>>> import numpy as np
>>> from numpy import linalg as LA
>>> np.set_printoptions(precision=4, suppress=True, linewidth=200)
>>> def rnd(a):
...     return np.round(a, 4) + 0
... 
>>> data = np.load("w.npy")
>>> print(data)
[[  1  -4  16 -64]
 [  1  -3   9 -27]
 [  1  -2   4  -8]
 [  1  -1   1  -1]
 [  1   0   0   0]]
>>> round(np.log10(LA.cond(data)))
2
>>> print(np.argsort(-LA.norm(data, axis=0).round(6), kind="stable")[:3])
[3 2 1]
>>> rnd(LA.norm(data, 2) / LA.norm(data))
np.float64(0.9986)
>>> [round(float(x), 4) for x in LA.svd(data, compute_uv=False)[:3]]
[72.5541, 3.6723, 1.1406]
>>> LA.cond(data) > 100
np.True_
>>> LA.matrix_rank(data, rtol=0.1)
np.int64(1)
>>> K = np.loadtxt("data.csv", delimiter=",")
>>> K
array([[ 2., -2.,  1.,  2.,  1.,  1., -1.,  2., -1.,  1.],
       [-2., -2.,  0.,  2.,  3., -1.,  1.,  1., -3.,  1.],
       [ 1.,  0., -4., -1.,  2.,  0., -2., -1., -2., -1.],
       [ 2.,  2., -1., -4.,  4.,  2., -1.,  1.,  2., -4.],
       [ 1.,  3.,  2.,  4., -2., -1., -2.,  3.,  2.,  3.],
       [ 1., -1.,  0.,  2., -1.,  4., -3.,  2.,  2.,  1.],
       [-1.,  1., -2., -1., -2., -3.,  2.,  3., -2.,  0.],
       [ 2.,  1., -1.,  1.,  3.,  2.,  3.,  2., -1., -1.],
       [-1., -3., -2.,  2.,  2.,  2., -2., -1.,  4.,  2.],
       [ 1.,  1., -1., -4.,  3.,  1.,  0., -1.,  2.,  2.]])
>>> rng = np.random.default_rng(469298)
>>> lab = rng.permutation(10)
>>> out = K[:, lab] * rng.choice([-1, 1], 10)
>>> out
array([[-2., -2., -2., -1., -1.,  1.,  1.,  1., -1., -2.],
       [-1., -2.,  2., -1., -0., -1., -1.,  3., -3., -2.],
       [ 1.,  1., -1.,  1.,  4.,  0.,  2.,  2., -2.,  0.],
       [-1.,  4., -2.,  4.,  1.,  2.,  1., -2., -4.,  2.],
       [-3., -4., -1., -3., -2., -1.,  2., -2.,  2.,  3.],
       [-2., -2., -1., -1., -0.,  4.,  3., -2.,  1., -1.],
       [-3.,  1.,  1., -0.,  2., -3., -2.,  2.,  2.,  1.],
       [-2., -1., -2.,  1.,  1.,  2., -3.,  1., -3.,  1.],
       [ 1., -2.,  1., -2.,  2.,  2.,  2., -4., -2., -3.],
       [ 1.,  4., -1., -2.,  1.,  1., -0., -2., -3.,  1.]])
>>> left, _, vt = LA.svd(K.T @ out)
>>> rnd(LA.lstsq(K, out)[0])
array([[ 0.,  0., -1.,  0.,  0.,  0.,  0.,  0.,  0.,  0.],
       [ 0.,  0.,  0.,  0.,  0.,  0.,  0.,  0.,  0.,  1.],
       [ 0.,  0.,  0.,  0., -1.,  0.,  0.,  0.,  0.,  0.],
       [ 0., -1.,  0.,  0.,  0.,  0.,  0.,  0.,  0.,  0.],
       [ 0.,  0.,  0.,  0.,  0.,  0.,  0.,  0., -1.,  0.],
       [ 0.,  0.,  0.,  0.,  0.,  1.,  0.,  0.,  0.,  0.],
       [ 0.,  0.,  0.,  0.,  0.,  0., -1.,  0.,  0.,  0.],
       [-1.,  0.,  0.,  0.,  0.,  0.,  0.,  0.,  0.,  0.],
       [ 0.,  0.,  0.,  0.,  0.,  0.,  0., -1.,  0.,  0.],
       [ 0.,  0.,  0., -1.,  0.,  0.,  0.,  0.,  0.,  0.]])
>>> W0 = np.load("dump.npy")
>>> print(W0)
[[-4 -2 -5 -4  3 -3 -4 -4  3  5]
 [-2 -4 -2  4  5  5  4 -3  2  1]
 [-5  2 -4  3  4  3  3  0  4  3]
 [ 0  4  2 -5 -5 -2  0  1  0  0]
 [ 0  4  2 -5 -5 -2  0  1  0  0]]
>>> # rows 3 and 4 are equal
>>> rank = LA.matrix_rank(W0)
>>> rank
np.int64(4)
>>> ns = LA.svd(W0)[2][rank:].T
>>> np.allclose(W0 @ ns, 0)
True
>>> [int(LA.matrix_rank(W0[:, :j + 1])) for j in range(10)]
[1, 2, 3, 4, 4, 4, 4, 4, 4, 4]
>>> [int(LA.matrix_rank(np.delete(W0, i, axis=0))) for i in range(5)]
[3, 3, 3, 4, 4]
>>> print(LA.matrix_rank(W0.T @ W0), LA.matrix_rank(W0 @ W0.T))
4 4
>>> ns.shape
(10, 6)
>>> left, sig, vt = LA.svd(W0)
>>> rnd(sig)
array([17.5264, 11.9879,  7.9152,  3.8031,  0.    ])
>>> out = left[:, :4] @ np.diag(sig[:4]) @ vt[:4]
>>> print(rnd(LA.norm(W0 - out, 2)), rnd(sig[4]))
0.0 0.0
>>> left, sig, vt = LA.svd(W0)
>>> vecs = vt[:(sig > 1e-8).sum()]
>>> vec = W0[2] + 5 * W0[4] + rng.integers(2) * np.eye(10)[0]
>>> vec
array([ -4.,  22.,   6., -22., -21.,  -7.,   3.,   5.,   4.,   3.])
>>> LA.matrix_rank(np.vstack([W0, vec]))
np.int64(5)
>>> rnd(np.trace(LA.pinv(W0) @ W0))
np.float64(4.0)
>>> np.abs(np.diag(LA.qr(W0)[1])) > 1e-9
array([ True,  True,  True,  True, False])
>>> rnd(W0 @ LA.pinv(W0) @ W0)
array([[-4., -2., -5., -4.,  3., -3., -4., -4.,  3.,  5.],
       [-2., -4., -2.,  4.,  5.,  5.,  4., -3.,  2.,  1.],
       [-5.,  2., -4.,  3.,  4.,  3.,  3.,  0.,  4.,  3.],
       [ 0.,  4.,  2., -5., -5., -2.,  0.,  1.,  0.,  0.],
       [ 0.,  4.,  2., -5., -5., -2.,  0.,  1.,  0.,  0.]])
>>> try:
...     LA.inv(W0)
... except LA.LinAlgError as e:
...     print("failed:", e)
... 
failed: Last 2 dimensions of the array must be square
>>> LA.lstsq(W0[:-1].T, W0[-1])[2]
np.int32(4)
>>> hat = data @ LA.solve(data.T @ data, data.T)
>>> rnd(np.trace(hat))
np.float64(4.0)
>>> rnd(hat @ data[:, 1])
array([-4., -3., -2., -1.,  0.])
>>> A = np.load("arr.npy")
>>> rnd(A)
array([[ 0.309 ,  0.    ,  0.    ,  0.    ,  0.    ,  0.    ,  0.    ,  0.9511,  0.    ],
       [ 0.    ,  1.    ,  0.    ,  0.    ,  0.    ,  0.    ,  0.    ,  0.    ,  0.    ],
       [ 0.    ,  0.    ,  1.    ,  0.    ,  0.    ,  0.    ,  0.    ,  0.    ,  0.    ],
       [ 0.    ,  0.    ,  0.    ,  1.    ,  0.    ,  0.    ,  0.    ,  0.    ,  0.    ],
       [ 0.    ,  0.    ,  0.    ,  0.    ,  1.    ,  0.    ,  0.    ,  0.    ,  0.    ],
       [ 0.    ,  0.    ,  0.    ,  0.    ,  0.    ,  1.    ,  0.    ,  0.    ,  0.    ],
       [ 0.    ,  0.    ,  0.    ,  0.    ,  0.    ,  0.    ,  1.    ,  0.    ,  0.    ],
       [-0.9511,  0.    ,  0.    ,  0.    ,  0.    ,  0.    ,  0.    ,  0.309 ,  0.    ],
       [ 0.    ,  0.    ,  0.    ,  0.    ,  0.    ,  0.    ,  0.    ,  0.    ,  1.    ]])
>>> def softmax(z):
...     e = np.exp(z - z.max(axis=-1, keepdims=True))
...     return e / e.sum(axis=-1, keepdims=True)
... 
>>> print(rnd(softmax(10 * K[2])))
[0. 0. 0. 0. 1. 0. 0. 0. 0. 0.]
>>> rnd(softmax(K[2]))
array([0.2014, 0.0741, 0.0014, 0.0273, 0.5473, 0.0741, 0.01  , 0.0273, 0.01  , 0.0273])
>>> att = K @ K.T / np.sqrt(10)
>>> softmax(att).round(6).argmax(axis=1)
array([0, 1, 2, 3, 4, 5, 6, 7, 8, 9])
>>> rnd(softmax(att)[2] @ K)
array([ 1.0156,  0.0327, -3.947 , -1.0496,  2.0333,  0.0337, -1.9801, -0.9664, -1.9308, -1.0447])
>>> w1 = np.array([[0, 3, 1],
...     [0, 0, 2],
...     [0, 2, 1],
...     [1, 0, 2],
...     [3, 2, 0],
...     [1, 0, 3],
...     [0, 0, 0],
...     [2, 1, 0],
...     [3, 2, 3]])
>>> beta = np.array([5, 6, 3])
>>> hid = np.maximum(A @ w1 + beta, 0)
>>> rnd(hid)
array([[6.9021, 7.8781, 3.309 ],
       [5.    , 6.    , 5.    ],
       [5.    , 8.    , 4.    ],
       [6.    , 6.    , 5.    ],
       [8.    , 8.    , 3.    ],
       [6.    , 6.    , 6.    ],
       [5.    , 6.    , 3.    ],
       [5.618 , 3.4558, 2.0489],
       [8.    , 8.    , 6.    ]])
>>> (hid > 0).mean(axis=0)
array([1., 1., 1.])
>>> LA.matrix_rank(hid)
np.int64(3)
>>> W2 = np.array([[-3, 2], [-2, -2], [1, -2]])
>>> print(rnd(hid @ W2))
[[-33.1535  -8.57  ]
 [-22.     -12.    ]
 [-27.     -14.    ]
 [-25.     -10.    ]
 [-37.      -6.    ]
 [-24.     -12.    ]
 [-24.      -8.    ]
 [-21.7169   0.2265]
 [-34.     -12.    ]]
>>> rnd(A @ A)
array([[-0.809 ,  0.    ,  0.    ,  0.    ,  0.    ,  0.    ,  0.    ,  0.5878,  0.    ],
       [ 0.    ,  1.    ,  0.    ,  0.    ,  0.    ,  0.    ,  0.    ,  0.    ,  0.    ],
       [ 0.    ,  0.    ,  1.    ,  0.    ,  0.    ,  0.    ,  0.    ,  0.    ,  0.    ],
       [ 0.    ,  0.    ,  0.    ,  1.    ,  0.    ,  0.    ,  0.    ,  0.    ,  0.    ],
       [ 0.    ,  0.    ,  0.    ,  0.    ,  1.    ,  0.    ,  0.    ,  0.    ,  0.    ],
       [ 0.    ,  0.    ,  0.    ,  0.    ,  0.    ,  1.    ,  0.    ,  0.    ,  0.    ],
       [ 0.    ,  0.    ,  0.    ,  0.    ,  0.    ,  0.    ,  1.    ,  0.    ,  0.    ],
       [-0.5878,  0.    ,  0.    ,  0.    ,  0.    ,  0.    ,  0.    , -0.809 ,  0.    ],
       [ 0.    ,  0.    ,  0.    ,  0.    ,  0.    ,  0.    ,  0.    ,  0.    ,  1.    ]])
>>> print(rnd((A - A.T) / 2))
[[ 0.      0.      0.      0.      0.      0.      0.      0.9511  0.    ]
 [ 0.      0.      0.      0.      0.      0.      0.      0.      0.    ]
 [ 0.      0.      0.      0.      0.      0.      0.      0.      0.    ]
 [ 0.      0.      0.      0.      0.      0.      0.      0.      0.    ]
 [ 0.      0.      0.      0.      0.      0.      0.      0.      0.    ]
 [ 0.      0.      0.      0.      0.      0.      0.      0.      0.    ]
 [ 0.      0.      0.      0.      0.      0.      0.      0.      0.    ]
 [-0.9511  0.      0.      0.      0.      0.      0.      0.      0.    ]
 [ 0.      0.      0.      0.      0.      0.      0.      0.      0.    ]]
>>> LA.determinant(A)
Traceback (most recent call last):
  File "<python-input-66>", line 1, in <module>
    LA.determinant(A)
    ^^^^^^^^^^^^^^
AttributeError: module 'numpy.linalg' has no attribute 'determinant'
>>> rnd(np.abs(LA.eigvals(A)).max())
np.float64(1.0)
>>> vec = np.array([-1, 3, 2, 2, 2, 0, 2, 3, -1])
>>> y = A @ vec
>>> rnd(y)
array([ 2.5442,  3.    ,  2.    ,  2.    ,  2.    ,  0.    ,  2.    ,  1.8781, -1.    ])
>>> print(rnd(LA.solve(A, -2 * y)))
[ 2. -6. -4. -4. -4.  0. -4. -6.  2.]
>>> rnd(LA.solve(A, y + A[:, 7]))
array([-1.,  3.,  2.,  2.,  2.,  0.,  2.,  4., -1.])
>>> rnd(LA.solve(A, A[:, 0]))
array([1., 0., 0., 0., 0., 0., 0., 0., 0.])
>>> out = A / np.sqrt((A ** 2).mean(axis=1, keepdims=True))
>>> rnd(LA.norm(out, axis=1))
array([3., 3., 3., 3., 3., 3., 3., 3., 3.])
>>> LA.matrix_rank(out) == LA.matrix_rank(A)
np.True_
>>> out[1]
array([0., 3., 0., 0., 0., 0., 0., 0., 0.])
>>> rnd(A - A.mean(axis=1, keepdims=True))
array([[ 0.169 , -0.14  , -0.14  , -0.14  , -0.14  , -0.14  , -0.14  ,  0.811 , -0.14  ],
       [-0.1111,  0.8889, -0.1111, -0.1111, -0.1111, -0.1111, -0.1111, -0.1111, -0.1111],
       [-0.1111, -0.1111,  0.8889, -0.1111, -0.1111, -0.1111, -0.1111, -0.1111, -0.1111],
       [-0.1111, -0.1111, -0.1111,  0.8889, -0.1111, -0.1111, -0.1111, -0.1111, -0.1111],
       [-0.1111, -0.1111, -0.1111, -0.1111,  0.8889, -0.1111, -0.1111, -0.1111, -0.1111],
       [-0.1111, -0.1111, -0.1111, -0.1111, -0.1111,  0.8889, -0.1111, -0.1111, -0.1111],
       [-0.1111, -0.1111, -0.1111, -0.1111, -0.1111, -0.1111,  0.8889, -0.1111, -0.1111],
       [-0.8797,  0.0713,  0.0713,  0.0713,  0.0713,  0.0713,  0.0713,  0.3804,  0.0713],
       [-0.1111, -0.1111, -0.1111, -0.1111, -0.1111, -0.1111, -0.1111, -0.1111,  0.8889]])
